% python3 -q
>>> import numpy as np
>>> np.set_printoptions(suppress=True, linewidth=140)
>>> def rd(a):
...     return np.round(a, 2) + 0
... 
>>> f = np.array([2, 0, 2, 0, 2])
>>> v = np.array([-2, 5, 0, -2, 3])
>>> J = f[:, None] + v[None, :]
>>> J
array([[ 0,  7,  2,  0,  5],
       [-2,  5,  0, -2,  3],
       [ 0,  7,  2,  0,  5],
       [-2,  5,  0, -2,  3],
       [ 0,  7,  2,  0,  5]])
>>> proj = np.triu(np.array([[1, -2, -1, -1, 2],
...     [1, 2, 0, -1, -1],
...     [0, -2, -2, 1, 0],
...     [2, 1, -2, -1, 0],
...     [2, 1, -2, 1, -2]]), 1) + np.eye(5)
>>> Y = proj @ J @ np.linalg.inv(proj)
>>> np.linalg.matrix_rank(Y)
np.int64(2)
>>> rd(np.poly(Y))
array([  1., -10.,  14.,   0.,   0.,   0.])
>>> Y
array([[  6.,  11.,  10.,  13.,   0.],
       [  0.,  -7.,  -2.,  -5., -12.],
       [ -2.,   8.,   0.,   4.,  20.],
       [ -2.,   1.,  -2.,  -1.,   8.],
       [  0.,   7.,   2.,   5.,  12.]])
>>> np.zeros(5, 5)
Traceback (most recent call last):
  File "<python-input-12>", line 1, in <module>
    np.zeros(5, 5)
    ~~~~~~~~^^^^^^
TypeError: Cannot interpret '5' as a data type
>>> J.sum(axis=1)
array([14,  4, 14,  4, 14])
>>> np.linalg.rank(J)
Traceback (most recent call last):
  File "<python-input-14>", line 1, in <module>
    np.linalg.rank(J)
    ^^^^^^^^^^^^^^
AttributeError: module 'numpy.linalg' has no attribute 'rank'
>>> np.argsort(-np.linalg.norm(J, axis=0).round(6), kind="stable")[:3]
array([1, 4, 2])
>>> np.linalg.matrix_rank(J, rtol=0.1)
np.int64(2)
>>> [round(float(x), 2) for x in np.linalg.svd(J, compute_uv=False)[:3]]
[17.4, 3.92, 0.0]
>>> Uu, s, VT = np.linalg.svd(J)
>>> rd(s)
array([17.4 ,  3.92,  0.  ,  0.  ,  0.  ])
>>> Y = Uu[:, :2] @ np.diag(s[:2]) @ VT[:2]
>>> rd(np.linalg.norm(J - Y) / np.linalg.norm(J))
np.float64(0.0)
>>> rd(np.linalg.norm(J - Y, 2)), rd(s[2])
(np.float64(0.0), np.float64(0.0))
>>> np.linalg.matrix_rank(J, rtol=0.05)
np.int64(2)
>>> rd(Y)
array([[ 0.,  7.,  2.,  0.,  5.],
       [-2.,  5.,  0., -2.,  3.],
       [ 0.,  7.,  2.,  0.,  5.],
       [-2.,  5.,  0., -2.,  3.],
       [ 0.,  7.,  2.,  0.,  5.]])
>>> K = np.loadtxt("test18.csv", delimiter=",")
>>> K
array([[-2.,  0.,  0.],
       [ 0.,  6.,  0.],
       [ 0.,  0.,  7.]])
>>> rd(np.linalg.det(K[::-1]))
np.float64(84.0)
>>> feats = np.loadtxt("out1.csv", delimiter=",")
>>> feats
array([[-3., -3.,  0.,  0.,  0.],
       [-3., -2., -3.,  0.,  0.],
       [ 0., -3.,  0., -3.,  0.],
       [ 0.,  0., -3., -2., -3.],
       [ 0.,  0.,  0., -3.,  3.]])
>>> w, evecs = np.linalg.eig(feats)
>>> rd(np.sort(np.linalg.eigvals(feats @ feats)))
array([ 0.58,  8.14, 20.13, 25.23, 43.93])
>>> rd(feats @ evecs[:, 0] - w[0] * evecs[:, 0])
array([0., 0., 0., 0., 0.])
>>> rd(np.sort(np.linalg.eigvals(np.linalg.inv(feats))))
array([-1.31, -0.22, -0.15,  0.2 ,  0.35])
>>> rd(np.sort(np.linalg.eigvals(feats.T)))
array([-6.63, -4.49, -0.76,  2.85,  5.02])
>>> arr = np.load("run2.npy")
>>> arr
array([[ 25,  -4,  -6,   3],
       [ -4,  17,   2, -11],
       [ -6,   2,  22,   1],
       [  3, -11,   1,  16]])
>>> f = np.array([6, 6, -2, -2])
>>> Y = arr + np.outer(f, np.eye(4)[0])
>>> Y
array([[ 31.,  -4.,  -6.,   3.],
       [  2.,  17.,   2., -11.],
       [ -8.,   2.,  22.,   1.],
       [  1., -11.,   1.,  16.]])
>>> np.linalg.matrix_rank(np.linalg.inv(Y) - np.linalg.inv(arr), tol=1e-8)
np.int64(1)
>>> rd(np.linalg.det(Y) / np.linalg.det(arr)), rd(1 + np.linalg.solve(arr, f)[0])
(np.float64(1.29), np.float64(1.29))
>>> E = np.array([[-0.13, -1.18, -2.1, 2.22, -1.72], [-0.3, -0.4, -1.4, 2.0, -1.1]])
>>> r = np.linalg.matrix_rank(J)
>>> r
np.int64(2)
>>> ns = np.linalg.svd(J)[2][r:].T
>>> np.allclose(J @ ns, 0)
True
>>> [int(np.linalg.matrix_rank(J[:, :j + 1])) for j in range(5)]
[1, 2, 2, 2, 2]
>>> vec = np.array([3, -2, -1, -1, 1])
>>> rd(E @ vec)
array([ 0.13, -1.8 ])
>>> E @ np.eye(5)[4]
array([-1.72, -1.1 ])
>>> rd(np.einsum("ij,j->i", E, vec))
array([ 0.13, -1.8 ])
>>> np.sign((E @ vec).round(6))
array([ 1., -1.])
>>> A = np.array([[0, 1, 0, 1], [1, 0, 0, 0], [0, 0, 0, 1], [1, 0, 1, 0]])
>>> w, evecs = np.linalg.eigvalsh(A)
Traceback (most recent call last):
  File "<python-input-54>", line 1, in <module>
    w, evecs = np.linalg.eigvalsh(A)
    ^^^^^^^^
ValueError: too many values to unpack (expected 2)
>>> w, evecs = np.linalg.eigh(A)
>>> rd(w)
array([-1.62, -0.62,  0.62,  1.62])
>>> rd(evecs.T @ A @ evecs)
array([[-1.62,  0.  ,  0.  ,  0.  ],
       [ 0.  , -0.62,  0.  ,  0.  ],
       [ 0.  ,  0.  ,  0.62,  0.  ],
       [ 0.  ,  0.  ,  0.  ,  1.62]])
>>> np.unique(w.round(6) + 0, return_counts=True)[1]
array([1, 1, 1, 1])
>>> np.abs(evecs[:, -1]).round(6).argmax()
np.int64(0)
>>> rd(np.linalg.eigvalsh(A @ A))
array([0.38, 0.38, 2.62, 2.62])
>>> (w > 1e-8).sum(), (w < -1e-8).sum()
(np.int64(2), np.int64(2))
>>> [round(float(np.linalg.det(A[:i, :i])), 2) + 0 for i in range(1, 5)]
[0.0, -1.0, 0.0, 1.0]
>>> np.all(np.linalg.eigvalsh(A) > 0)
np.False_
>>> rng = np.random.default_rng(96)
>>> labels = rng.permutation(4)
>>> Y = A[:, labels] * rng.choice([-1, 1], 4)
>>> Y
array([[-1,  0,  0, -1],
       [ 0,  0,  1,  0],
       [ 0,  0,  0, -1],
       [ 0,  1,  1,  0]])
>>> Uu, _, VT = np.linalg.svd(A.T @ Y)
>>> labels
array([1, 2, 0, 3])
>>> rd(Uu @ VT)
array([[ 0.,  0.,  1.,  0.],
       [-1.,  0.,  0.,  0.],
       [ 0.,  1.,  0.,  0.],
       [ 0.,  0.,  0., -1.]])
>>> Y = np.array([[1, 1], [1, -1]])
>>> X = np.kron(Y, np.kron(Y, Y))[rng.permutation(8)][:3]
>>> X
array([[ 1, -1,  1, -1,  1, -1,  1, -1],
       [ 1, -1, -1,  1,  1, -1, -1,  1],
       [ 1,  1,  1,  1, -1, -1, -1, -1]])
>>> Y = np.linalg.invert(feats)
Traceback (most recent call last):
  File "<python-input-74>", line 1, in <module>
    Y = np.linalg.invert(feats)
        ^^^^^^^^^^^^^^^^
AttributeError: module 'numpy.linalg' has no attribute 'invert'
>>> Y = np.linalg.inv(feats)
>>> rd(np.linalg.cond(feats))
np.float64(8.71)
>>> (np.abs(Y) > 1e-9).astype(int)
array([[1, 1, 1, 1, 1],
       [1, 1, 1, 1, 1],
       [1, 1, 1, 1, 1],
       [1, 1, 1, 1, 1],
       [1, 1, 1, 1, 1]])
>>> rd(Y)
array([[-0.58,  0.25,  0.42, -0.25, -0.25],
       [ 0.25, -0.25, -0.42,  0.25,  0.25],
       [ 0.42, -0.42, -0.14,  0.08,  0.08],
       [-0.25,  0.25,  0.08, -0.25, -0.25],
       [-0.25,  0.25,  0.08, -0.25,  0.08]])
>>> np.allclose(Y, feats.T)
False
>>> rd(feats @ Y)
array([[1., 0., 0., 0., 0.],
       [0., 1., 0., 0., 0.],
       [0., 0., 1., 0., 0.],
       [0., 0., 0., 1., 0.],
       [0., 0., 0., 0., 1.]])
>>> rd(np.linalg.det(feats) * np.linalg.det(Y))
np.float64(1.0)
>>> rd(np.linalg.det(feats) * Y)
array([[ 189.,  -81., -135.,   81.,   81.],
       [ -81.,   81.,  135.,  -81.,  -81.],
       [-135.,  135.,   45.,  -27.,  -27.],
       [  81.,  -81.,  -27.,   81.,   81.],
       [  81.,  -81.,  -27.,   81.,  -27.]])
>>> Y = X + rng.integers(-2, 3, (3, 1)) @ rng.integers(-2, 3, (1, 8))
>>> Y
array([[ 1, -1,  1, -1,  1, -1,  1, -1],
       [-1, -3,  3,  1, -3, -3, -5,  5],
       [ 1,  1,  1,  1, -1, -1, -1, -1]])
>>> np.abs(Y - X).sum(axis=1)
array([ 0, 22,  0])
>>> rd(np.linalg.svd(Y - X, compute_uv=False))
array([8.72, 0.  , 0.  ])
